In [1]: import numpy as np

In [2]: from numpy import linalg as LA

In [3]: np.set_printoptions(precision=2, suppress=True, linewidth=160, floatmode="fixed")

In [4]: rd = lambda a: np.round(a, 2) + 0

In [5]: data = np.array([[-2.0, 2.0, 2.0, 3.0, 3.0, 3.0, 0.0, 0.0],
   ...:     [-1.0, 3.0, -2.0, 2.0, -2.0, 0.0, 0.0, 0.0],
   ...:     [-3.0, 0.0, -1.0, -3.0, -3.0, -1.0, 0.0, 0.0],
   ...:     [0.0, 3.0, -2.0, 1.0, 0.0, -1.0, 0.0, 0.0],
   ...:     [2.0, 3.0, -3.0, 1.0, 1.0, 2.0, 0.0, 0.0],
   ...:     [0.0, -3.0, -2.0, -3.0, -3.0, -1.0, 0.0, 0.0],
   ...:     [0.0, 0.0, 0.0, 0.0, 0.0, 0.0, 2.0, 0.0],
   ...:     [0.0, 0.0, 0.0, 0.0, 0.0, 0.0, 2.0, 0.0]])

In [6]: (data - data.T) / 2
Out[6]: 
array([[ 0.00,  1.50,  2.50,  1.50,  0.50,  1.50,  0.00,  0.00],
       [-1.50,  0.00, -1.00, -0.50, -2.50,  1.50,  0.00,  0.00],
       [-2.50,  1.00,  0.00, -0.50,  0.00,  0.50,  0.00,  0.00],
       [-1.50,  0.50,  0.50,  0.00, -0.50,  1.00,  0.00,  0.00],
       [-0.50,  2.50,  0.00,  0.50,  0.00,  2.50,  0.00,  0.00],
       [-1.50, -1.50, -0.50, -1.00, -2.50,  0.00,  0.00,  0.00],
       [ 0.00,  0.00,  0.00,  0.00,  0.00,  0.00,  0.00, -1.00],
       [ 0.00,  0.00,  0.00,  0.00,  0.00,  0.00,  1.00,  0.00]])

In [7]: np.trace(data)
Out[7]: np.float64(3.0)

In [8]: np.allclose(data, data.T)
Out[8]: False

In [9]: data @ data
Out[9]: 
array([[  2.00,  11.00, -31.00, -11.00, -22.00,  -8.00,   0.00,   0.00],
       [  1.00,   7.00,  -4.00,   9.00,  -5.00,  -7.00,   0.00,   0.00],
       [  3.00, -21.00,  12.00,  -9.00,  -6.00, -10.00,   0.00,   0.00],
       [  3.00,  15.00,  -4.00,  16.00,   3.00,   2.00,   0.00,   0.00],
       [  4.00,  13.00,  -8.00,  17.00,   4.00,   8.00,   0.00,   0.00],
       [  3.00, -24.00,  25.00,  -3.00,  12.00,   0.00,   0.00,   0.00],
       [  0.00,   0.00,   0.00,   0.00,   0.00,   0.00,   4.00,   0.00],
       [  0.00,   0.00,   0.00,   0.00,   0.00,   0.00,   4.00,   0.00]])

In [10]: np.allclose(data @ data.T, data.T @ data)
Out[10]: False

In [11]: np.argsort(-LA.norm(data, axis=0).round(6), kind="stable")[:3]
Out[11]: array([1, 3, 4])

In [12]: rd(LA.norm(data, 2) / LA.norm(data))
Out[12]: np.float64(0.71)

In [13]: LA.cond(data) > 100
Out[13]: np.True_

In [14]: LA.matrix_rank(data, rtol=0.1)
Out[14]: np.int64(6)

In [15]: F = np.array([[2.0, 1.0, -2.0, 1.0],
    ...:     [1.0, 2.0, 2.0, -1.0],
    ...:     [1.0, -1.0, 5.0, -1.0],
    ...:     [1.0, -1.0, 2.0, 2.0]])

In [16]: f = np.array([-4, -1, 0])

In [17]: np.cross(F[2, :3], F[0, :3])
Out[17]: array([-3.00, 12.00,  3.00])

In [18]: np.polyval(f, F[2])
Out[18]: array([  -5.00,   -3.00, -105.00,   -3.00])

In [19]: np.convolve(F[2], f)
Out[19]: array([ -4.00,   3.00, -19.00,  -1.00,   1.00,   0.00])

In [20]: np.correlate(F[2], F[0], "full")
Out[20]: array([  1.00,  -3.00,   8.00, -10.00,   5.00,   9.00,  -2.00])

In [21]: C2 = F.T @ F

In [22]: np.allclose(C2, C2.T)
Out[22]: True

In [23]: C2
Out[23]: 
array([[ 7.00,  2.00,  5.00,  2.00],
       [ 2.00,  7.00, -5.00, -2.00],
       [ 5.00, -5.00, 37.00, -5.00],
       [ 2.00, -2.00, -5.00,  7.00]])

In [24]: rd(LA.svd(F, compute_uv=False) ** 2)
Out[24]: array([39.08,  9.00,  9.00,  0.92])

In [25]: (F @ F.T).shape
Out[25]: (4, 4)

In [26]: np.trace(C2), (F ** 2).sum()
Out[26]: (np.float64(58.0), np.float64(58.0))

In [27]: x = np.array([0, -1, -3, -2])

In [28]: target = F @ x

In [29]: target
Out[29]: array([  3.00,  -6.00, -12.00,  -9.00])

In [30]: rd(LA.solve(F, target))
Out[30]: array([ 0.00, -1.00, -3.00, -2.00])

In [31]: rd(LA.solve(F, target + F[:, 0]))
Out[31]: array([ 1.00, -1.00, -3.00, -2.00])

In [32]: rd(LA.solve(F, F[:, 2]))
Out[32]: array([0.00, 0.00, 1.00, 0.00])

In [33]: (F + F.T) / 2
Out[33]: 
array([[ 2.00,  1.00, -0.50,  1.00],
       [ 1.00,  2.00,  0.50, -1.00],
       [-0.50,  0.50,  5.00,  0.50],
       [ 1.00, -1.00,  0.50,  2.00]])

In [34]: np.allclose(F, F.T)
Out[34]: False

In [35]: rd(LA.det(F))
Out[35]: np.float64(54.0)

In [36]: np.allclose(F @ F.T, F.T @ F)
Out[36]: False

In [37]: (F - F.T) / 2
Out[37]: 
array([[ 0.00,  0.00, -1.50,  0.00],
       [ 0.00,  0.00,  1.50,  0.00],
       [ 1.50, -1.50,  0.00, -1.50],
       [ 0.00,  0.00,  1.50,  0.00]])

In [38]: np.trace(F)
Out[38]: np.float64(11.0)

In [39]: f, r1 = F[0], F[3]

In [40]: f @ f
Out[40]: np.float64(10.0)

In [41]: pr = (f @ r1) / (f @ f) * f

In [42]: pr
Out[42]: array([-0.20, -0.10,  0.20, -0.10])

In [43]: rd(LA.norm(f + r1) ** 2 + LA.norm(f - r1) ** 2)
Out[43]: np.float64(40.0)

In [44]: LA.matrix_rank(np.outer(f, r1))
Out[44]: np.int64(1)

In [45]: arr = np.loadtxt("mat.csv", delimiter=",")

In [46]: arr
Out[46]: 
array([[ 2.00, -1.00, -1.00,  2.00, -2.00, -1.00, -1.00, -2.00, -1.00, -1.00, -2.00,  1.00, -1.00,  1.00],
       [-1.00,  0.00,  2.00, -1.00,  1.00,  0.00, -1.00,  0.00, -2.00,  1.00, -1.00, -2.00, -1.00,  2.00],
       [-1.00,  0.00,  0.00,  1.00, -2.00, -1.00,  1.00,  0.00, -2.00,  0.00,  2.00,  0.00, -1.00,  0.00],
       [ 2.00, -2.00,  2.00,  2.00,  2.00,  1.00,  1.00,  0.00,  0.00,  2.00,  2.00, -2.00, -1.00,  0.00],
       [-2.00, -1.00,  0.00,  2.00,  0.00,  1.00,  2.00,  2.00, -1.00, -2.00,  0.00,  0.00,  1.00, -1.00],
       [ 0.00, -1.00,  1.00,  0.00, -1.00,  2.00,  1.00, -2.00, -2.00,  0.00,  1.00, -1.00, -2.00,  0.00],
       [ 2.00,  0.00,  2.00,  0.00, -1.00, -2.00, -2.00,  1.00, -2.00, -1.00,  2.00, -2.00,  1.00, -2.00],
       [-1.00,  2.00, -2.00,  1.00,  0.00,  2.00,  1.00,  1.00,  1.00,  0.00,  0.00,  2.00,  1.00,  0.00],
       [ 0.00, -1.00,  1.00,  0.00,  2.00,  2.00, -1.00,  1.00,  2.00, -2.00, -1.00, -1.00, -2.00, -1.00],
       [ 2.00,  2.00,  2.00, -1.00,  0.00,  0.00, -2.00, -2.00,  0.00,  2.00,  0.00, -2.00,  2.00,  2.00],
       [-2.00,  0.00, -2.00,  2.00,  2.00, -1.00, -1.00, -1.00,  1.00,  2.00,  2.00,  2.00, -2.00, -2.00],
       [ 0.00,  2.00,  2.00,  0.00,  0.00, -1.00,  2.00,  2.00, -1.00,  1.00,  1.00, -2.00,  2.00,  2.00],
       [ 1.00, -1.00,  0.00,  2.00,  0.00,  0.00,  2.00, -1.00,  1.00,  1.00, -1.00,  0.00,  1.00,  0.00],
       [ 0.00,  2.00,  2.00, -1.00, -1.00,  0.00,  2.00,  0.00, -2.00,  2.00,  1.00, -2.00,  0.00, -2.00]])

In [47]: np.allclose(arr, arr.T)
Out[47]: False

In [48]: np.allclose(arr @ arr.T, arr.T @ arr)
Out[48]: False

In [49]: rd(LA.det(arr))
Out[49]: np.float64(0.0)

In [50]: np.trace(arr)
Out[50]: np.float64(8.0)

In [51]: m1 = np.load("sample4.npy")

In [52]: rd(m1)
Out[52]: 
array([[ 1.34, -0.29, -0.15,  1.42, -0.23, -1.11,  0.34,  0.40, -0.50,  0.17, -1.34, -0.03, -1.06,  0.29,  0.45],
       [ 0.10,  1.34,  0.42, -0.72,  0.58, -0.91, -0.09, -0.42, -1.45, -0.30,  0.29,  1.08, -0.11, -0.70,  1.10],
       [ 0.10, -0.96,  0.00, -0.58, -0.64,  0.39,  0.95,  0.58, -0.84,  0.12,  0.73,  0.73, -1.39, -1.05, -1.04],
       [ 0.38, -0.08,  0.21,  0.66,  0.75,  0.71, -0.27, -0.68, -0.93, -1.72,  0.90, -1.03, -0.76,  0.65, -0.26],
       [-0.10, -0.74,  0.42,  1.33,  0.36,  0.25, -0.33,  1.35, -0.39,  0.00,  1.05,  1.31,  0.99,  0.46,  0.44],
       [ 1.15, -0.79, -0.61,  0.06,  0.75,  0.82, -0.41, -0.42, -0.57,  1.06,  0.14, -0.80,  0.69, -1.43,  0.67],
       [ 1.44, -0.28,  0.90, -0.59,  0.68, -0.57,  1.13, -0.45,  0.04, -0.14, -0.07,  0.28,  1.27,  0.49, -1.22],
       [ 0.67,  1.16, -0.41, -0.35,  0.84,  0.46,  0.45,  0.72,  0.28,  1.42,  0.96, -0.21, -0.88,  1.20,  0.10],
       [ 0.48, -0.25,  1.91, -0.76,  0.57,  0.75, -0.81,  0.89,  0.74, -0.28, -0.79, -0.02, -0.73, -0.32,  0.49],
       [-0.10,  1.56, -0.01,  1.31,  0.61,  0.89,  0.54,  0.26,  0.39, -0.26, -0.58,  0.33,  0.14, -1.27, -1.00],
       [ 0.38,  0.88,  1.07,  0.21, -1.73,  0.43, -0.75,  0.12, -1.17,  0.77,  0.07, -0.66,  0.52,  0.26, -0.61],
       [ 0.29, -0.03, -0.59, -0.42, -0.47,  1.84,  0.59, -0.49, -0.53, -0.31, -1.14,  1.09,  0.21,  0.94,  0.66],
       [-0.19,  0.16, -0.96, -0.90,  0.44, -0.20, -0.11,  1.91, -0.97, -0.72, -0.78, -0.82,  0.64,  0.08, -0.41],
       [-1.63, -0.53,  0.86,  0.32,  1.10,  0.07,  0.62, -0.39, -1.08,  1.12, -0.81, -0.41, -0.14,  0.42, -0.22],
       [ 0.19, -0.16, -0.64, -0.14,  0.66, -0.14, -1.97, -0.49, -0.22,  0.40, -0.46,  1.09, -0.42,  0.35, -1.42]])

In [53]: f, r1 = m1[2], m1[4]

In [54]: rd(f @ r1)
Out[54]: np.float64(0.0)

In [55]: pr = (f @ r1) / (f @ f) * f

In [56]: LA.matrix_rank(np.outer(f, r1))
Out[56]: np.int64(1)

In [57]: rd((r1 - pr) @ f)
Out[57]: np.float64(0.0)

In [58]: rd(r1 - pr)
Out[58]: array([-0.10, -0.74,  0.42,  1.33,  0.36,  0.25, -0.33,  1.35, -0.39,  0.00,  1.05,  1.31,  0.99,  0.46,  0.44])

In [59]: np.allclose(m1, m1.T)
Out[59]: False

In [60]: rd(np.sort(np.abs(LA.eigvals(m1))))
Out[60]: array([3.00, 3.00, 3.00, 3.00, 3.00, 3.00, 3.00, 3.00, 3.00, 3.00, 3.00, 3.00, 3.00, 3.00, 3.00])

In [61]: rd(np.trace(m1))
Out[61]: np.float64(7.64)

In [62]: rng = np.random.default_rng(120493)

In [63]: z = rng.permutation(15)

In [64]: z
Out[64]: array([ 3,  4,  0,  5,  1,  7,  2,  9, 12, 11,  6, 14,  8, 13, 10])

In [65]: M2 = m1[z][:, z]

In [66]: rd(np.diag(M2))
Out[66]: array([ 0.66,  0.36,  1.34,  0.82,  1.34,  0.72,  0.00, -0.26,  0.64,  1.09,  1.13, -1.42,  0.74,  0.42,  0.07])

In [67]: rd(LA.norm(m1, axis=0))
Out[67]: array([3.00, 3.00, 3.00, 3.00, 3.00, 3.00, 3.00, 3.00, 3.00, 3.00, 3.00, 3.00, 3.00, 3.00, 3.00])

In [68]: rd(LA.svd(m1, compute_uv=False))
Out[68]: array([3.00, 3.00, 3.00, 3.00, 3.00, 3.00, 3.00, 3.00, 3.00, 3.00, 3.00, 3.00, 3.00, 3.00, 3.00])

In [69]: C2 = m1.T @ m1

In [70]: np.allclose(C2, C2.T)
Out[70]: True

In [71]: rd(np.diag(C2))
Out[71]: array([9.00, 9.00, 9.00, 9.00, 9.00, 9.00, 9.00, 9.00, 9.00, 9.00, 9.00, 9.00, 9.00, 9.00, 9.00])

In [72]: rd(LA.svd(m1, compute_uv=False) ** 2)
Out[72]: array([9.00, 9.00, 9.00, 9.00, 9.00, 9.00, 9.00, 9.00, 9.00, 9.00, 9.00, 9.00, 9.00, 9.00, 9.00])

In [73]: rd(np.trace(C2)), rd((m1 ** 2).sum())
Out[73]: (np.float64(135.0), np.float64(135.0))

In [74]: X = np.load("data.npy")

In [75]: X
Out[75]: 
array([[-0.52,  2.19,  0.61,  3.19, -0.35, -2.09, -0.52,  0.46,  1.83, -1.05],
       [ 2.08,  3.31, -1.66,  3.99, -0.04, -1.44, -0.97,  3.79,  1.37, -0.92],
       [ 2.83, -1.41, -1.81, -0.49,  2.54, -0.07, -0.89,  1.82, -0.75,  2.43],
       [ 1.84,  1.11, -0.43,  4.19,  2.81, -3.85, -1.88,  1.70,  2.19,  1.59],
       [ 0.81, -1.54, -1.05, -2.98, -0.18,  2.51,  0.62,  0.31, -1.94,  0.53]])

In [76]: th = np.radians(180)

In [77]: Rm = np.eye(10)

In [78]: Rm[5, 5] = Rm[2, 2] = np.cos(th)

In [79]: Rm[5, 2], Rm[2, 5] = -np.sin(th), np.sin(th)

In [80]: rd(Rm)
Out[80]: 
array([[ 1.00,  0.00,  0.00,  0.00,  0.00,  0.00,  0.00,  0.00,  0.00,  0.00],
       [ 0.00,  1.00,  0.00,  0.00,  0.00,  0.00,  0.00,  0.00,  0.00,  0.00],
       [ 0.00,  0.00, -1.00,  0.00,  0.00,  0.00,  0.00,  0.00,  0.00,  0.00],
       [ 0.00,  0.00,  0.00,  1.00,  0.00,  0.00,  0.00,  0.00,  0.00,  0.00],
       [ 0.00,  0.00,  0.00,  0.00,  1.00,  0.00,  0.00,  0.00,  0.00,  0.00],
       [ 0.00,  0.00,  0.00,  0.00,  0.00, -1.00,  0.00,  0.00,  0.00,  0.00],
       [ 0.00,  0.00,  0.00,  0.00,  0.00,  0.00,  1.00,  0.00,  0.00,  0.00],
       [ 0.00,  0.00,  0.00,  0.00,  0.00,  0.00,  0.00,  1.00,  0.00,  0.00],
       [ 0.00,  0.00,  0.00,  0.00,  0.00,  0.00,  0.00,  0.00,  1.00,  0.00],
       [ 0.00,  0.00,  0.00,  0.00,  0.00,  0.00,  0.00,  0.00,  0.00,  1.00]])

In [81]: M2 = X @ Rm.T

In [82]: np.allclose(X @ X.T, M2 @ M2.T)
Out[82]: True

In [83]: W0 = np.diag(np.array([4, -1, 2, 5, 5, 4, 2, 2, 2, 5, 2, 4, 4, 2]))

In [84]: W0
Out[84]: 
array([[ 4,  0,  0,  0,  0,  0,  0,  0,  0,  0,  0,  0,  0,  0],
       [ 0, -1,  0,  0,  0,  0,  0,  0,  0,  0,  0,  0,  0,  0],
       [ 0,  0,  2,  0,  0,  0,  0,  0,  0,  0,  0,  0,  0,  0],
       [ 0,  0,  0,  5,  0,  0,  0,  0,  0,  0,  0,  0,  0,  0],
       [ 0,  0,  0,  0,  5,  0,  0,  0,  0,  0,  0,  0,  0,  0],
       [ 0,  0,  0,  0,  0,  4,  0,  0,  0,  0,  0,  0,  0,  0],
       [ 0,  0,  0,  0,  0,  0,  2,  0,  0,  0,  0,  0,  0,  0],
       [ 0,  0,  0,  0,  0,  0,  0,  2,  0,  0,  0,  0,  0,  0],
       [ 0,  0,  0,  0,  0,  0,  0,  0,  2,  0,  0,  0,  0,  0],
       [ 0,  0,  0,  0,  0,  0,  0,  0,  0,  5,  0,  0,  0,  0],
       [ 0,  0,  0,  0,  0,  0,  0,  0,  0,  0,  2,  0,  0,  0],
       [ 0,  0,  0,  0,  0,  0,  0,  0,  0,  0,  0,  4,  0,  0],
       [ 0,  0,  0,  0,  0,  0,  0,  0,  0,  0,  0,  0,  4,  0],
       [ 0,  0,  0,  0,  0,  0,  0,  0,  0,  0,  0,  0,  0,  2]])

In [85]: x = np.array([6, 9, 0, 9, 6, 5, 6, 5, 1, 4, 1, 6, 6, 7])

In [86]: target = W0 @ x

In [87]: target
Out[87]: array([24, -9,  0, 45, 30, 20, 12, 10,  2, 20,  2, 24, 24, 14])

In [88]: rd(LA.solve(W0.T, W0[13]))
Out[88]: array([0.00, 0.00, 0.00, 0.00, 0.00, 0.00, 0.00, 0.00, 0.00, 0.00, 0.00, 0.00, 0.00, 1.00])

In [89]: rd(LA.solve(W0, W0[:, 13]))
Out[89]: array([0.00, 0.00, 0.00, 0.00, 0.00, 0.00, 0.00, 0.00, 0.00, 0.00, 0.00, 0.00, 0.00, 1.00])

In [90]: rd(LA.solve(W0, target))
Out[90]: array([6.00, 9.00, 0.00, 9.00, 6.00, 5.00, 6.00, 5.00, 1.00, 4.00, 1.00, 6.00, 6.00, 7.00])
